>>> import numpy as np
>>> np.set_printoptions(suppress=True, linewidth=160)
>>> def tidy(a):
...     return np.round(a, 3) + 0
... 
>>> feats = np.load("x.npy")
>>> feats
array([[7, 4, 2, 8, 4, 0, 3],
       [7, 4, 2, 8, 4, 0, 3],
       [4, 6, 1, 6, 1, 4, 8]])
>>> # rows and columns are dependent
>>> r0, v = feats[1], feats[0]
>>> r0 @ v
np.int64(158)
>>> pr = (r0 @ v) / (r0 @ r0) * r0
>>> np.linalg.matrix_rank(np.outer(r0, v))
np.int64(1)
>>> (v - pr) @ r0
np.float64(0.0)
>>> np.linalg.matrix_rank(feats, rtol=0.1)
np.int64(2)
>>> np.linalg.cond(feats) > 100
np.True_
>>> np.argsort(-np.linalg.norm(feats, axis=0).round(6), kind="stable")[:3]
array([3, 0, 6])
>>> Uu, s, Vt = np.linalg.svd(feats)
>>> vecs = Vt[:(s > 1e-8).sum()]
>>> rng = np.random.default_rng(6553)
>>> x = feats[2] + -3 * feats[1] + rng.integers(2) * np.eye(7)[4]
>>> x
array([-17.,  -6.,  -5., -18., -10.,   4.,  -1.])
>>> np.allclose(vecs.T @ vecs @ x, x)
False
>>> tidy(np.linalg.norm(x - vecs.T @ vecs @ x))
np.float64(0.903)
>>> t = np.radians(120)
>>> Rm = np.eye(7)
>>> Rm[1, 1] = Rm[5, 5] = np.cos(t)
>>> Rm[1, 5], Rm[5, 1] = -np.sin(t), np.sin(t)
>>> tidy(Rm)
array([[ 1.   ,  0.   ,  0.   ,  0.   ,  0.   ,  0.   ,  0.   ],
       [ 0.   , -0.5  ,  0.   ,  0.   ,  0.   , -0.866,  0.   ],
       [ 0.   ,  0.   ,  1.   ,  0.   ,  0.   ,  0.   ,  0.   ],
       [ 0.   ,  0.   ,  0.   ,  1.   ,  0.   ,  0.   ,  0.   ],
       [ 0.   ,  0.   ,  0.   ,  0.   ,  1.   ,  0.   ,  0.   ],
       [ 0.   ,  0.866,  0.   ,  0.   ,  0.   , -0.5  ,  0.   ],
       [ 0.   ,  0.   ,  0.   ,  0.   ,  0.   ,  0.   ,  1.   ]])
>>> M2 = feats @ Rm.T
>>> print(tidy(np.linalg.det(Rm)), np.trace(Rm))
1.0 4.0
>>> np.allclose(feats @ feats.T, M2 @ M2.T)
True
>>> print(tidy(M2))
[[ 7.    -2.     2.     8.     4.     3.464  3.   ]
 [ 7.    -2.     2.     8.     4.     3.464  3.   ]
 [ 4.    -6.464  1.     6.     1.     3.196  8.   ]]
>>> tidy(np.abs(M2 - feats).max(axis=0))
array([ 0.   , 12.464,  0.   ,  0.   ,  0.   ,  3.464,  0.   ])
>>> np.allclose(np.linalg.norm(feats, axis=1), np.linalg.norm(M2, axis=1))
True
>>> W2 = np.array([[0, -1, -3, -3, 3], [2, 0, -3, 0, 3]])
>>> mat = np.repeat(W2, 30 // 2, axis=0)
>>> mat = mat + 0.02 * rng.normal(size=mat.shape)
>>> tidy(mat)
array([[ 0.   , -1.027, -3.019, -3.02 ,  2.993],
       [-0.007, -0.992, -2.969, -2.986,  3.006],
       [-0.016, -0.992, -3.022, -3.005,  3.005],
       [ 0.005, -0.977, -3.013, -3.006,  3.024],
       [-0.033, -0.975, -3.012, -2.993,  2.984],
       [ 0.003, -0.997, -2.987, -3.012,  2.999],
       [ 0.003, -1.011, -2.967, -2.977,  2.989],
       [-0.019, -1.04 , -2.973, -3.006,  2.996],
       [ 0.006, -1.013, -3.008, -2.991,  3.017],
       [ 0.007, -0.94 , -3.009, -3.014,  2.988],
       [-0.024, -1.029, -2.988, -3.016,  2.985],
       [ 0.013, -0.986, -3.037, -2.977,  3.014],
       [ 0.01 , -1.003, -2.988, -2.998,  2.964],
       [ 0.009, -0.967, -3.026, -2.983,  2.993],
       [ 0.008, -0.999, -3.011, -2.96 ,  3.017],
       [ 2.014, -0.005, -3.024, -0.002,  3.033],
       [ 1.99 ,  0.031, -2.981,  0.02 ,  3.018],
       [ 2.005,  0.01 , -2.994, -0.014,  3.018],
       [ 1.999,  0.022, -2.964, -0.015,  2.993],
       [ 1.986, -0.018, -3.01 , -0.03 ,  3.003],
       [ 2.031, -0.012, -2.996, -0.027,  2.99 ],
       [ 1.993,  0.001, -3.017,  0.008,  2.998],
       [ 2.023, -0.038, -2.993, -0.005,  2.977],
       [ 2.013, -0.005, -2.985,  0.021,  2.992],
       [ 2.005,  0.012, -2.956,  0.013,  2.982],
       [ 1.991,  0.023, -2.978,  0.024,  3.019],
       [ 1.965,  0.009, -3.   , -0.027,  2.976],
       [ 2.006,  0.004, -2.999, -0.006,  2.99 ],
       [ 2.012,  0.035, -3.038,  0.018,  2.989],
       [ 1.968,  0.011, -2.997,  0.049,  3.003]])
>>> Ac = mat - mat.mean(axis=0)
>>> Uu, s, Vt = np.linalg.svd(Ac, full_matrices=False)
>>> tidy(Vt[0] * np.sign(Vt[0, np.abs(Vt[0]).argmax()]))
array([0.535, 0.268, 0.002, 0.801, 0.   ])
>>> print(tidy(np.abs(Vt[-1])))
[0.384 0.16  0.393 0.311 0.759]
>>> np.abs(Vt[0]).argmax()
np.int64(3)
>>> (np.sign(Uu[:, 0]) == np.sign(Uu[0, 0])).astype(int)
array([1, 1, 1, 1, 1, 1, 1, 1, 1, 1, 1, 1, 1, 1, 1, 0, 0, 0, 0, 0, 0, 0, 0, 0, 0, 0, 0, 0, 0, 0])
>>> np.linalg.matrix_rank(Ac)
np.int64(5)
>>> Ac = mat - mat.mean(axis=0)
>>> vecs = np.linalg.svd(Ac)[2][:2]
>>> M2 = Ac - Ac @ vecs.T @ vecs
>>> tidy(np.diag(vecs.T @ vecs))
array([0.307, 0.466, 0.503, 0.654, 0.069])
>>> print(np.linalg.norm(M2, axis=1).round(6).argmax())
29
>>> M2 = np.c_[mat[:, :4] @ np.array([[-6, 1, 3, 9], [-8, -4, -4, 4], [1, -3, -9, -5], [-4, 2, 1, -6]]), np.array([-2, -2, 0, 1, 2, -1, -2, -1, 0, 1, -1, 2, 0, 1, 2, 0, 0, -2, -2, -1, -1, -1, 0, 0, 1, 0, 2, -2, 1, 2])]
>>> tidy(M2)
array([[ 17.278,   7.127,  28.264,  29.11 ,  -2.   ],
       [ 16.948,   6.897,  27.683,  28.73 ,  -2.   ],
       [ 17.032,   7.008,  28.111,  29.022,   0.   ],
       [ 16.795,   6.94 ,  28.034,  29.24 ,   1.   ],
       [ 16.955,   6.914,  27.911,  28.823,   2.   ],
       [ 17.02 ,   6.926,  27.864,  29.045,  -1.   ],
       [ 17.009,   6.995,  27.78 ,  28.684,  -2.   ],
       [ 17.478,   7.047,  27.853,  28.572,  -1.   ],
       [ 17.028,   7.102,  28.155,  28.986,   0.   ],
       [ 16.523,   6.766,  27.848,  29.429,   1.   ],
       [ 17.458,   7.026,  27.924,  28.703,  -1.   ],
       [ 16.68 ,   7.115,  28.34 ,  29.223,   2.   ],
       [ 16.97 ,   6.991,  27.937,  29.001,   0.   ],
       [ 16.588,   6.988,  28.142,  29.233,   1.   ],
       [ 16.773,   7.116,  28.159,  28.894,   2.   ],
       [-15.06 ,  11.103,  33.277,  33.233,   0.   ],
       [-15.245,  10.85 ,  32.697,  32.818,   0.   ],
       [-15.045,  10.922,  32.91 ,  33.133,  -2.   ],
       [-15.072,  10.776,  32.576,  32.991,  -2.   ],
       [-14.663,  11.031,  33.094,  33.035,  -1.   ],
       [-14.981,  11.013,  33.081,  33.382,  -1.   ],
       [-15.018,  11.054,  33.134,  32.981,  -1.   ],
       [-14.805,  11.144,  33.151,  33.048,   0.   ],
       [-15.107,  11.032,  32.95 ,  32.898,   0.   ],
       [-15.138,  10.851,  32.583,  32.795,   1.   ],
       [-15.205,  10.878,  32.701,  32.757,   0.   ],
       [-14.754,  10.872,  32.825,  32.877,   2.   ],
       [-15.037,  10.974,  32.983,  33.096,  -2.   ],
       [-15.465,  11.023,  33.26 ,  33.337,   1.   ],
       [-15.087,  11.01 ,  32.876,  32.443,   2.   ]])
>>> tidy(np.linalg.lstsq(mat, M2[:, 0])[0])
array([-6., -8.,  1., -4.,  0.])
>>> print(np.linalg.matrix_rank(np.c_[mat, M2]))
6
>>> print(tidy(np.linalg.norm(np.linalg.qr(mat)[0].T @ M2, axis=0) ** 2 / ((M2 ** 2).sum(axis=0) + 1e-12)))
[1.   1.   1.   1.   0.44]
>>> K = np.load("out1.npy")
>>> print(K)
[[ 1.947  2.03   0.867  1.035 -1.995  2.014]
 [ 2.026  2.025  1.007  0.981 -2.021  2.08 ]
 [ 2.072  2.062  1.025  0.975 -1.855  2.04 ]
 [ 1.981  1.998  0.981  1.005 -1.9    2.087]
 [ 2.035  2.024  0.953  0.958 -1.949  1.977]
 [ 1.956  1.967  0.963  0.973 -2.066  2.049]
 [ 1.968  2.002  1.043  1.039 -2.048  1.928]
 [ 2.048 -1.987 -0.015 -2.026  2.031 -0.016]
 [ 2.042 -1.863 -0.011 -2.036  2.016 -0.056]
 [ 2.031 -1.969 -0.009 -2.003  1.975 -0.013]
 [ 1.983 -1.907  0.031 -2.112  1.953 -0.039]
 [ 2.048 -1.987  0.057 -2.023  1.989  0.018]
 [ 2.031 -1.964  0.015 -1.959  1.928  0.046]
 [ 2.105 -2.069 -0.024 -2.054  2.078  0.13 ]]
>>> x = np.array([3, 1, -1, -2, 0, -3])
>>> y = K @ x
>>> tidy(np.linalg.lstsq(K, y)[0])
array([ 3.,  1., -1., -2.,  0., -3.])
>>> tidy(np.linalg.solve(K.T @ K, K.T @ y))
array([ 3.,  1., -1., -2.,  0., -3.])
>>> y = y + 0.02 * rng.normal(size=14)
>>> print(tidy(y))
[-1.08  -1.114 -0.799 -1.327 -0.666 -1.217 -1.016  8.275  8.525  8.173  8.293  8.085  7.915  8.004]
>>> b, *_ = np.linalg.lstsq(K, y)
>>> tidy(b)
array([ 3.161,  0.945, -1.261, -1.708,  0.078, -3.045])
>>> tidy(np.linalg.norm(y - K @ b))
np.float64(0.043)
>>> z = K[:, 1] > np.median(K[:, 1])
>>> r0 = K[z].mean(axis=0) - K[~z].mean(axis=0)
>>> np.argsort(-np.abs(r0).round(6), kind="stable")
array([1, 4, 3, 5, 2, 0])
>>> tidy(r0)
array([-0.043,  3.979,  0.971,  3.026, -3.972,  2.015])
>>> X = np.load("a.npy")
>>> X
array([[  1,  -3,   9, -27],
       [  1,  -2,   4,  -8],
       [  1,  -1,   1,  -1],
       [  1,   0,   0,   0],
       [  1,   1,   1,   1]])
>>> # row 0 dominates
>>> M2 = np.c_[X[:, :2] @ np.array([[-2, -1], [-3, -3]]), np.array([1, 1, 1, 1, 1])]
>>> print(M2)
[[ 7  8  1]
 [ 4  5  1]
 [ 1  2  1]
 [-2 -1  1]
 [-5 -4  1]]
>>> tidy(np.linalg.norm(np.linalg.qr(X)[0].T @ M2, axis=0) ** 2 / ((M2 ** 2).sum(axis=0) + 1e-12))
array([1., 1., 1.])
>>> np.linalg.matrix_rank(M2)
np.int64(2)
>>> tidy(np.linalg.norm(M2 - X @ np.linalg.lstsq(X, M2)[0], axis=0))
array([0., 0., 0.])
>>> print(np.linalg.matrix_rank(np.c_[X, M2]))
4
>>> X[1] @ X[4]
np.int64(-5)
>>> print(tidy(np.linalg.norm(X[1], 1)), tidy(np.linalg.norm(X[1], np.inf)))
15.0 8.0
>>> tidy(np.linalg.norm(X, axis=1))
array([28.636,  9.22 ,  2.   ,  1.   ,  2.   ])
>>> tidy(np.linalg.norm(X, axis=0))
array([ 2.236,  3.873,  9.95 , 28.196])
>>> print(np.linalg.norm(X, axis=1).argmax())
0
>>> t = np.radians(60)
>>> Rm = np.eye(4)
>>> Rm[0, 0] = Rm[1, 1] = np.cos(t)
>>> Rm[0, 1], Rm[1, 0] = -np.sin(t), np.sin(t)
>>> tidy(Rm)
array([[ 0.5  , -0.866,  0.   ,  0.   ],
       [ 0.866,  0.5  ,  0.   ,  0.   ],
       [ 0.   ,  0.   ,  1.   ,  0.   ],
       [ 0.   ,  0.   ,  0.   ,  1.   ]])
>>> M2 = X @ Rm.T
>>> np.allclose(X @ X.T, M2 @ M2.T)
True
>>> tidy(M2)
array([[  3.098,  -0.634,   9.   , -27.   ],
       [  2.232,  -0.134,   4.   ,  -8.   ],
       [  1.366,   0.366,   1.   ,  -1.   ],
       [  0.5  ,   0.866,   0.   ,   0.   ],
       [ -0.366,   1.366,   1.   ,   1.   ]])
>>> tidy(np.linalg.svd(X, compute_uv=False)), tidy(np.linalg.svd(M2, compute_uv=False))
(array([30.076,  2.5  ,  1.558,  0.857]), array([30.076,  2.5  ,  1.558,  0.857]))
>>> tidy(np.abs(M2 - X).max(axis=0))
array([2.098, 2.366, 0.   , 0.   ])
>>> np.allclose(np.linalg.norm(X, axis=1), np.linalg.norm(M2, axis=1))
True
